% python3 -q
>>> import numpy as np
>>> from numpy import linalg as LA
>>> np.set_printoptions(suppress=True, linewidth=100)
>>> arr = np.loadtxt("w.csv", delimiter=",")
>>> arr
array([[-4.7, -2.3, -0.5],
       [ 4.1,  1.8,  0. ],
       [-1.9, -0.6,  0.4],
       [ 6. ,  2.7, -0.4],
       [-0.8,  0.2, -0.5],
       [ 1.9,  0.5,  0. ],
       [-0.2, -0.1,  0. ],
       [ 0. ,  0.1, -0.6],
       [-0.4,  0. , -0.3],
       [-1. , -0.7,  0.5],
       [-2.7, -2. ,  0.1],
       [-0.5, -0.6, -0.6],
       [-3.6, -2. ,  0.4],
       [-4.7, -2.7, -0.4],
       [-1.5, -0.8,  0.1],
       [ 2.6,  1.3, -0.4],
       [-2. , -0.5, -0.1],
       [ 0.5,  0.2, -0.1],
       [-1.5, -0.7,  0.2],
       [-0.7, -0.3, -0.1],
       [-2.6, -1.3, -0.4],
       [ 0.4, -0.2,  0.1]])
>>> Xc = (arr - arr.mean(axis=0)) / arr.std(axis=0)
>>> np.argwhere(np.abs(Xc) > 2)
array([[3, 0],
       [3, 1]])
>>> np.round(Xc.std(axis=0), 1)
array([1., 1., 1.])
>>> b = LA.lstsq(np.delete(Xc, 0, axis=1), Xc[:, 0])[0]
>>> b.round(1) + 0
array([1., 0.])
>>> np.round(1 - np.var(Xc[:, 0] - np.delete(Xc, 0, axis=1) @ b), 1)
np.float64(0.9)
>>> np.abs(b).argmax()
np.int64(0)
>>> labels = arr[:, 2] > np.median(arr[:, 2])
>>> u = arr[labels].mean(axis=0) - arr[~labels].mean(axis=0)
>>> labels.astype(int)
array([0, 1, 1, 0, 0, 1, 1, 0, 0, 1, 1, 0, 1, 0, 1, 0, 0, 0, 1, 0, 0, 1])
>>> np.argsort(-np.abs(u).round(6), kind="stable")
array([2, 1, 0])
>>> A2 = np.c_[arr[:, :1] @ np.array([[-1]]), np.array([2, -2, -2, 0, 2, 1, -1, -1, 0, -1, -1, 0, 0, 2, 2, 0, 2, 0, -2, 2, 2, -2])]
>>> A2
array([[ 4.7,  2. ],
       [-4.1, -2. ],
       [ 1.9, -2. ],
       [-6. ,  0. ],
       [ 0.8,  2. ],
       [-1.9,  1. ],
       [ 0.2, -1. ],
       [ 0. , -1. ],
       [ 0.4,  0. ],
       [ 1. , -1. ],
       [ 2.7, -1. ],
       [ 0.5,  0. ],
       [ 3.6,  0. ],
       [ 4.7,  2. ],
       [ 1.5,  2. ],
       [-2.6,  0. ],
       [ 2. ,  2. ],
       [-0.5,  0. ],
       [ 1.5, -2. ],
       [ 0.7,  2. ],
       [ 2.6,  2. ],
       [-0.4, -2. ]])
>>> np.round(LA.norm(LA.qr(arr)[0].T @ A2, axis=0) ** 2 / ((A2 ** 2).sum(axis=0) + 1e-12), 1)
array([1. , 0.4])
>>> LA.matrix_rank(A2)
np.int64(2)
>>> vec = np.array([-1, 3, -3])
>>> rhs = arr @ vec
>>> np.round(LA.lstsq(arr, rhs)[0], 1)
array([-1.,  3., -3.])
>>> rhs.round(1)
array([-0.7,  1.3, -1.1,  3.3,  2.9, -0.4, -0.1,  2.1,  1.3, -2.6, -3.6,  0.5, -3.6, -2.2, -1.2,
        2.5,  0.8,  0.4, -1.2,  0.1, -0.1, -1.3])
>>> np.round(LA.pinv(arr) @ arr, 1) + 0
array([[1., 0., 0.],
       [0., 1., 0.],
       [0., 0., 1.]])
>>> rng = np.random.default_rng(646)
>>> rhs = rhs + 0.3 * rng.normal(size=22)
>>> rhs.round(1) + 0
array([-0.8,  1. , -1.3,  3.3,  2.8, -0.6, -0.2,  2. ,  1.3, -2.2, -3.2,  0.8, -3.5, -1.9, -1.2,
        2.1,  0.8,  0.3, -1.8,  0. , -0.2, -1.5])
>>> b, *_ = LA.lstsq(arr, rhs)
>>> np.round(LA.norm(rhs - arr @ b), 1)
np.float64(1.1)
>>> np.round(arr.T @ (rhs - arr @ b), 1) + 0
array([0., 0., 0.])
>>> E = np.eye(4, dtype=int)[rng.permutation(4)]
>>> E
array([[1, 0, 0, 0],
       [0, 0, 1, 0],
       [0, 0, 0, 1],
       [0, 1, 0, 0]])
>>> vec = np.array([2, 2, 0, 2])
>>> (E @ vec).argmax()
np.int64(0)
>>> E @ np.eye(4)[2]
array([0., 1., 0., 0.])
>>> E * vec
array([[2, 0, 0, 0],
       [0, 0, 0, 0],
       [0, 0, 0, 2],
       [0, 2, 0, 0]])
>>> vec = np.array([-1, -1, 2, 2])
>>> rhs = E @ vec
>>> rhs
array([-1,  2,  2, -1])
>>> np.round(LA.solve(E, -3 * rhs), 1)
array([ 3.,  3., -6., -6.])
>>> np.round(LA.solve(E, rhs), 1)
array([-1., -1.,  2.,  2.])
>>> np.round(LA.solve(E.T, E[1]), 1)
array([0., 1., 0., 0.])
>>> np.round(LA.solve(E, E[:, 0]), 1)
array([1., 0., 0., 0.])
>>> K = np.load("test13.npy")
>>> K
array([[-33.7, -31.5, -24.3],
       [-30.4, -28. , -21.8],
       [-19.1, -16.2, -13.5],
       [-16.4, -13.4, -11.5],
       [ -6.3,  -3.3,  -4.2],
       [ -3.6,  -0.9,  -2.3],
       [ -3.6,  -0.9,  -2.3],
       [ -2.9,  -0.3,  -1.8],
       [ -2.7,  -0.2,  -1.7],
       [ -1.2,   0.6,  -0.7],
       [  0.2,  -0.3,   0.1],
       [  0.4,  -0.6,   0.2],
       [  2.3,  -1.7,   1.4],
       [  2.7,  -1.7,   1.7],
       [  3.8,  -1.6,   2.5],
       [  4. ,  -1.6,   2.6],
       [  6. ,  -1. ,   4. ],
       [  6.9,  -0.6,   4.7],
       [  7.7,  -0.3,   5.2],
       [  9. ,   0.3,   6.2],
       [ 12.9,   2.3,   9. ],
       [ 16.6,   4.5,  11.7],
       [ 31.6,  14.8,  22.8],
       [ 31.8,  14.9,  22.9]])
>>> Uu, s, Vt = LA.svd(K)
>>> np.argmax(s[:-1] / (s[1:] + 1e-6)) + 1
np.int64(2)
>>> s.round(1)
array([103. ,  19.6,   0.8])
>>> A2 = Uu[:, :2] @ np.diag(s[:2]) @ Vt[:2]
>>> LA.matrix_rank(A2)
np.int64(2)
>>> np.round(LA.norm(K - A2, 2), 1), np.round(s[2], 1)
(np.float64(0.8), np.float64(0.8))
>>> LA.matrix_rank(K, rtol=0.05)
np.int64(2)
>>> np.round(LA.norm(K - A2) / LA.norm(K), 1)
np.float64(0.0)
>>> Z = K[[13, 3]].astype(float)
>>> for _ in range(7):
...     labels = LA.norm(K[:, None] - Z, axis=-1).argmin(axis=1)
...     Z = np.array([K[labels == j].mean(axis=0) for j in range(2)])
... 
>>> labels
array([1, 1, 1, 1, 0, 0, 0, 0, 0, 0, 0, 0, 0, 0, 0, 0, 0, 0, 0, 0, 0, 0, 0, 0])
>>> np.bincount(labels)
array([20,  4])
>>> np.round(Z[1] - Z[0], 1)
array([-30.7, -23.4, -21.9])
>>> cov = K.T @ K
>>> (K @ K.T).shape
(24, 24)
>>> cov.round(1)
array([[5495.3, 3484.7, 3920.8],
       [3484.7, 2710.7, 2499. ],
       [3920.8, 2499. , 2798.7]])
>>> np.round(LA.eigvalsh(cov)[::-1], 1)
array([10618.5,   385.6,     0.6])
>>> np.round(np.diag(cov), 1)
array([5495.3, 2710.7, 2798.7])
>>> np.allclose(cov, cov.T)
True
>>> m1 = np.loadtxt("block4.csv", delimiter=",")
>>> m1
array([[1., 0.],
       [0., 0.]])
>>> vec = np.array([2, 1, 0, 1])
>>> E.T @ (E @ vec)
array([2, 1, 0, 1])
>>> np.round(LA.inv(E), 1)
array([[1., 0., 0., 0.],
       [0., 0., 0., 1.],
       [0., 1., 0., 0.],
       [0., 0., 1., 0.]])
>>> [p for p in range(1, 25) if np.allclose(LA.matrix_power(E, p), np.eye(4))]
[3, 6, 9, 12, 15, 18, 21, 24]
>>> round(LA.norm(vec), 1), round(float(LA.norm(E @ vec)), 1)
(np.float64(2.4), 2.4)
>>> round(float(LA.det(E)), 1)
1.0
>>> vals, vecs = LA.eigh(m1)
>>> np.round(LA.eigvalsh(m1 + 4 * np.eye(2)), 1)
array([4., 5.])
>>> np.unique(vals.round(6) + 0, return_counts=True)[1]
array([1, 1])
>>> np.round(LA.eigvalsh(m1 @ m1), 1)
array([0., 1.])
>>> np.abs(vecs[:, -1]).round(6).argmax()
np.int64(0)
>>> vecs.T @ vecs
array([[1., 0.],
       [0., 1.]])
>>> vals, vecs = LA.eigh(m1)
>>> vec = np.array([0, 2])
>>> vec @ m1 @ vec / (vec @ vec), vals[0], vals[-1]
(np.float64(0.0), np.float64(0.0), np.float64(1.0))
>>> vecs * np.abs(vals) @ vecs.T
array([[1., 0.],
       [0., 0.]])
>>> (np.sign(vecs[:, -1].round(6)) == np.sign(vecs[0, -1].round(6))).astype(int)
array([1, 0])
>>> vecs * np.maximum(vals, 0) @ vecs.T
array([[1., 0.],
       [0., 0.]])
>>> np.round(LA.eigvalsh(m1[1:, 1:]), 1)
array([0.])
